In [1]: import numpy as np

In [2]: import numpy.linalg as la

In [3]: np.set_printoptions(precision=3, suppress=True, linewidth=140, legacy="1.25")

In [4]: tidy = lambda a: np.round(a, 3) + 0

In [5]: W0 = np.loadtxt("out12.csv", delimiter=",")

In [6]: print(tidy(W0))
[[-0.157 -0.22   0.442  0.496  0.697]
 [ 0.118 -0.222 -0.827 -0.029  0.501]
 [-0.354  0.86  -0.074 -0.135  0.335]
 [-0.393 -0.357  0.206 -0.789  0.23 ]
 [ 0.826  0.188  0.269 -0.335  0.314]]

In [7]: # columns are unit length and at right angles

In [8]: x = np.array([-2, -2, -9, 5, -1])

In [9]: print(tidy(la.norm(x)), tidy(la.norm(W0 @ x)))
10.724 10.724

In [10]: print(tidy(la.det(W0)))
1.0

In [11]: print([p for p in range(1, 25) if np.allclose(la.matrix_power(W0, p), np.eye(5))])
[]

In [12]: q, V = la.qr(W0[:, :2])[0], la.qr(W0[:, 2:])[0]

In [13]: sigma = la.svd(q.T @ V, compute_uv=False)

In [14]: print(tidy(la.norm(q @ q.T - V @ V.T, 2)))
1.0

In [15]: print((sigma > 0.9).sum())
0

In [16]: print(tidy(np.degrees(np.arccos(sigma.clip(0, 1)))))
[90. 90.]

In [17]: out = np.array([[1, 2, 0], [2, 0, 2], [3, 0, 2], [3, 3, 1], [2, 0, 3]])

In [18]: print(tidy(np.einsum("ij,ij->i", W0, W0)))
[1. 1. 1. 1. 1.]

In [19]: print(la.matrix_rank(W0 @ out))
3

In [20]: out @ W0
Traceback (most recent call last):
  Cell In[20], line 1
    out @ W0
ValueError: matmul: Input operand 1 has a mismatch in its core dimension 0, with gufunc signature (n?,k),(k,m?)->(n?,m?) (size 5 is different from 3)


In [21]: print(np.vstack([W0, out.T]).shape)
(8, 5)

In [22]: th = np.radians(166)

In [23]: r_ = np.eye(5)

In [24]: r_[1, 1] = r_[3, 3] = np.cos(th)

In [25]: r_[1, 3], r_[3, 1] = -np.sin(th), np.sin(th)

In [26]: print(tidy(r_))
[[ 1.     0.     0.     0.     0.   ]
 [ 0.    -0.97   0.    -0.242  0.   ]
 [ 0.     0.     1.     0.     0.   ]
 [ 0.     0.242  0.    -0.97   0.   ]
 [ 0.     0.     0.     0.     1.   ]]

In [27]: out = W0 @ r_.T

In [28]: print(tidy(la.det(r_)), tidy(np.trace(r_)))
1.0 1.059

In [29]: print(np.allclose(W0 @ W0.T, out @ out.T))
True

In [30]: print(tidy(np.abs(la.eigvals(r_)).max()))
1.0

In [31]: print(np.allclose(r_, r_.T))
False

In [32]: print(tidy((r_ + r_.T) / 2))
[[ 1.    0.    0.    0.    0.  ]
 [ 0.   -0.97  0.    0.    0.  ]
 [ 0.    0.    1.    0.    0.  ]
 [ 0.    0.    0.   -0.97  0.  ]
 [ 0.    0.    0.    0.    1.  ]]

In [33]: print(tidy(r_ @ r_))
[[ 1.     0.     0.     0.     0.   ]
 [ 0.     0.883  0.     0.469  0.   ]
 [ 0.     0.     1.     0.     0.   ]
 [ 0.    -0.469  0.     0.883  0.   ]
 [ 0.     0.     0.     0.     1.   ]]

In [34]: print(tidy(la.det(r_)))
1.0

In [35]: print(tidy(la.matrix_power(r_, 3)))
[[ 1.     0.     0.     0.     0.   ]
 [ 0.    -0.743  0.    -0.669  0.   ]
 [ 0.     0.     1.     0.     0.   ]
 [ 0.     0.669  0.    -0.743  0.   ]
 [ 0.     0.     0.     0.     1.   ]]

In [36]: A = np.load("mat.npy")

In [37]: print(A)
[[ -8 -12  -9 -12  -7]
 [  4   0   3   0   5]
 [ -8 -12  -9 -12  -7]
 [  5   1   4   1   6]]

In [38]: # column 3 repeats column 1

In [39]: Uu, sigma, Vh = la.svd(A)

In [40]: V = Vh[:(sigma > 1e-8).sum()]

In [41]: rng = np.random.default_rng(5935)

In [42]: x = A[2] + 3 * A[0] + rng.integers(2) * np.eye(5)[2]

In [43]: print(x)
[-32. -48. -36. -48. -28.]

In [44]: print(tidy(la.norm(x - V.T @ V @ x)))
0.0

In [45]: print(la.matrix_rank(np.vstack([A, x])))
2

In [46]: print(la.matrix_rank(A, rtol=0.1))
2

In [47]: rk = la.matrix_rank(A)

In [48]: print(rk)
2

In [49]: null = la.svd(A)[2][rk:].T

In [50]: print(tidy(A @ null))
[[0. 0. 0.]
 [0. 0. 0.]
 [0. 0. 0.]
 [0. 0. 0.]]

In [51]: print(np.allclose(A @ null, 0))
True

In [52]: print([int(la.matrix_rank(A[:i])) for i in range(1, len(A) + 1)])
[1, 2, 2, 2]

In [53]: print([int(la.matrix_rank(np.delete(A, i, axis=0))) for i in range(4)])
[2, 2, 2, 2]

In [54]: print(tidy(null @ null.T))
[[ 0.679 -0.019 -0.245 -0.019 -0.396]
 [-0.019  0.528 -0.132 -0.472  0.094]
 [-0.245 -0.132  0.783 -0.132 -0.274]
 [-0.019 -0.472 -0.132  0.528  0.094]
 [-0.396  0.094 -0.274  0.094  0.481]]

In [55]: print(la.matrix_rank(A.T @ A), la.matrix_rank(A @ A.T))
2 2

In [56]: Uu, sigma, Vh = la.svd(A)

In [57]: print(tidy(sigma))
[32.068  8.039  0.     0.   ]

In [58]: out = Uu[:, :2] @ np.diag(sigma[:2]) @ Vh[:2]

In [59]: print(tidy(out))
[[ -8. -12.  -9. -12.  -7.]
 [  4.   0.   3.   0.   5.]
 [ -8. -12.  -9. -12.  -7.]
 [  5.   1.   4.   1.   6.]]

In [60]: print(la.matrix_rank(A, rtol=0.05))
2

In [61]: print(tidy(la.norm(A - out, 2)), tidy(sigma[2]))
0.0 0.0

In [62]: print(tidy(np.trace(la.pinv(A) @ A)))
2.0

In [63]: print(np.allclose(A[:-1].T @ la.lstsq(A[:-1].T, A[-1])[0], A[-1]))
True

In [64]: print(np.abs(np.diag(la.qr(A)[1])) > 1e-9)
[ True  True False False]

In [65]: data = np.array([[17, 2, 3], [0, 18, 2], [3, 1, -45]])

In [66]: Uu, sigma, Vh = la.svd(data, full_matrices=False)

In [67]: print(tidy(Uu.T @ data @ Vh.T))
[[45.189  0.     0.   ]
 [ 0.    18.768  0.   ]
 [ 0.     0.    16.453]]

In [68]: print(tidy(Uu.T @ Uu))
[[1. 0. 0.]
 [0. 1. 0.]
 [0. 0. 1.]]

In [69]: print(Uu.shape, sigma.shape, Vh.shape)
(3, 3) (3,) (3, 3)

In [70]: print(tidy(Vh @ Vh.T))
[[1. 0. 0.]
 [0. 1. 0.]
 [0. 0. 1.]]

In [71]: print(tidy(np.cumsum(sigma ** 2) / np.sum(sigma ** 2)))
[0.766 0.898 1.   ]

In [72]: print(tidy(np.abs(Vh[0])))
[0.048 0.003 0.999]

In [73]: th = np.radians(180)

In [74]: r_ = np.eye(3)

In [75]: r_[1, 1] = r_[0, 0] = np.cos(th)

In [76]: r_[1, 0], r_[0, 1] = -np.sin(th), np.sin(th)

In [77]: print(tidy(r_))
[[-1.  0.  0.]
 [ 0. -1.  0.]
 [ 0.  0.  1.]]

In [78]: out = data @ r_.T

In [79]: print(tidy(la.svd(data, compute_uv=False)), tidy(la.svd(out, compute_uv=False)))
[45.189 18.768 16.453] [45.189 18.768 16.453]

In [80]: print(tidy(out))
[[-17.  -2.   3.]
 [  0. -18.   2.]
 [ -3.  -1. -45.]]

In [81]: print(data @ data)
[[ 298   73  -80]
 [   6  326  -54]
 [ -84  -21 2036]]

In [82]: print(la.matrix_power(data, 3))
[[  4826   1830   4640]
 [   -60   5826   3100]
 [  4680   1490 -91914]]

In [83]: print((data - data.T) / 2)
[[ 0.   1.   0. ]
 [-1.   0.   0.5]
 [ 0.  -0.5  0. ]]

In [84]: print(np.allclose(data @ data.T, data.T @ data))
False

In [85]: print(tidy(np.abs(la.eigvals(data)).max()))
45.173

In [86]: assert data == data.T
Traceback (most recent call last):
  Cell In[86], line 1
    assert data == data.T
ValueError: The truth value of an array with more than one element is ambiguous. Use a.any() or a.all()


In [87]: out = data + rng.integers(-2, 3, (3, 1)) @ rng.integers(-2, 3, (1, 3))

In [88]: print(out)
[[ 19  -2   1]
 [  0  18   2]
 [  4  -1 -46]]

In [89]: print(la.matrix_rank(out - data, tol=1e-8))
1

In [90]: print(out - data)
[[ 2 -4 -2]
 [ 0  0  0]
 [ 1 -2 -1]]

In [91]: M = np.load("w.npy")

In [92]: print(M)
[[-2.7 -4.   4.   5. ]
 [-2.  -4.7 -3.   5. ]
 [ 5.  -2.   4.3 -3. ]
 [-3.  -4.   4.   5.3]]

In [93]: vals, V = la.eig(M)

In [94]: print(tidy(np.sort(la.eigvals(la.inv(M)))))
[-0.588 -0.37   0.159  3.333]

In [95]: print(tidy(vals))
[ 6.3  0.3 -1.7 -2.7]

In [96]: print(tidy(np.sort(la.eigvals(M @ M))))
[ 0.09  2.89  7.29 39.69]

In [97]: Uu, sigma, Vh = la.svd(M)

In [98]: print(tidy(sigma))
[12.864  8.166  4.219  0.02 ]

In [99]: print(np.argmax(sigma[:-1] / (sigma[1:] + 1e-6)) + 1)
3

In [100]: out = Uu[:, :3] @ np.diag(sigma[:3]) @ Vh[:3]

In [101]: print(tidy(out))
[[-2.692 -3.993  4.     5.009]
 [-2.    -4.7   -3.     5.   ]
 [ 5.    -2.     4.3   -3.   ]
 [-3.008 -4.006  4.     5.291]]

In [102]: print(tidy(la.norm(M - out, 2)), tidy(sigma[3]))
0.02 0.02

In [103]: print(la.matrix_rank(M, rtol=0.05))
3

In [104]: rk = la.matrix_rank(out)

In [105]: print(rk)
3

In [106]: null = la.svd(out)[2][rk:].T

In [107]: print(tidy(out @ null))
[[0.]
 [0.]
 [0.]
 [0.]]

In [108]: print(np.allclose(out @ null, 0))
True

In [109]: print([int(la.matrix_rank(out[:i])) for i in range(1, len(out) + 1)])
[1, 2, 3, 3]

In [110]: print([round(float(x), 3) for x in la.svd(M, compute_uv=False)[:3]])
[12.864, 8.166, 4.219]

In [111]: print(round(np.log10(la.cond(M))))
3

In [112]: E = np.array([[0.0, 1.0, 1.0, 1.0],
     ...:     [1.0, 0.0, 1.0, 1.0],
     ...:     [1.0, 1.0, 0.0, 1.0],
     ...:     [1.0, 1.0, 1.0, 0.0]])

In [113]: # equal to its transpose

In [114]: out = E / np.sqrt((E ** 2).mean(axis=1, keepdims=True))

In [115]: print(la.matrix_rank(E - E.mean(axis=1, keepdims=True)))
3

In [116]: print(la.matrix_rank(out) == la.matrix_rank(E))
True

In [117]: hat = np.triu(np.array([[-3, -1, 2, -1], [-3, -1, -3, -1], [3, 3, 2, 3], [-1, 0, -3, 2]]), 1) + np.eye(4)

In [118]: out = hat @ E @ la.inv(hat)

In [119]: print(np.trace(out), np.trace(E))
0.0 0.0

In [120]: print(tidy(la.det(out)))
-3.0

In [121]: print(la.matrix_rank(out))
4

In [122]: print(out)
[[  0.   2.   5. -11.]
 [ -3.  -7. -15.  33.]
 [  4.   8.  19. -44.]
 [  1.   2.   5. -12.]]

In [123]: print(hat @ E - E @ hat)
[[ 0.  1.  1. -1.]
 [-4. -3. -3. -5.]
 [ 3.  4.  4.  2.]
 [ 0.  1.  1. -1.]]

In [124]: vals, V = la.eigh(E)

In [125]: x = np.array([0, 8, 2, -9])

In [126]: print(tidy(V * np.maximum(vals, 0) @ V.T))
[[0.75 0.75 0.75 0.75]
 [0.75 0.75 0.75 0.75]
 [0.75 0.75 0.75 0.75]
 [0.75 0.75 0.75 0.75]]

In [127]: print(x @ E @ x)
-148.0

In [128]: x = np.array([-6, 8, 7, 5, -9])

In [129]: print((A * x).sum(axis=1))
[-108  -48 -108  -43]

In [130]: print(A @ np.eye(5)[1])
[-12.   0. -12.   1.]

In [131]: print(np.sign((A @ x).round(6)))
[-1 -1 -1 -1]

In [132]: print((A @ x).argmax())
3

In [133]: print(np.einsum("ij,j->i", A, x))
[-108  -48 -108  -43]

In [134]: print(A * x)
[[ 48 -96 -63 -60  63]
 [-24   0  21   0 -45]
 [ 48 -96 -63 -60  63]
 [-30   8  28   5 -54]]

In [135]: out = E + rng.integers(-2, 3, (4, 1)) @ rng.integers(-2, 3, (1, 4))

In [136]: print(out)
[[ 2.  2.  1.  2.]
 [-3. -2.  1. -1.]
 [ 5.  3.  0.  3.]
 [-1.  0.  1. -1.]]

In [137]: print(la.matrix_rank(out - E, tol=1e-8))
1

In [138]: print(tidy(la.svd(out - E, compute_uv=False)))
[7.746 0.    0.    0.   ]

In [139]: print(np.abs(out - E).sum(axis=1))
[4. 8. 8. 4.]
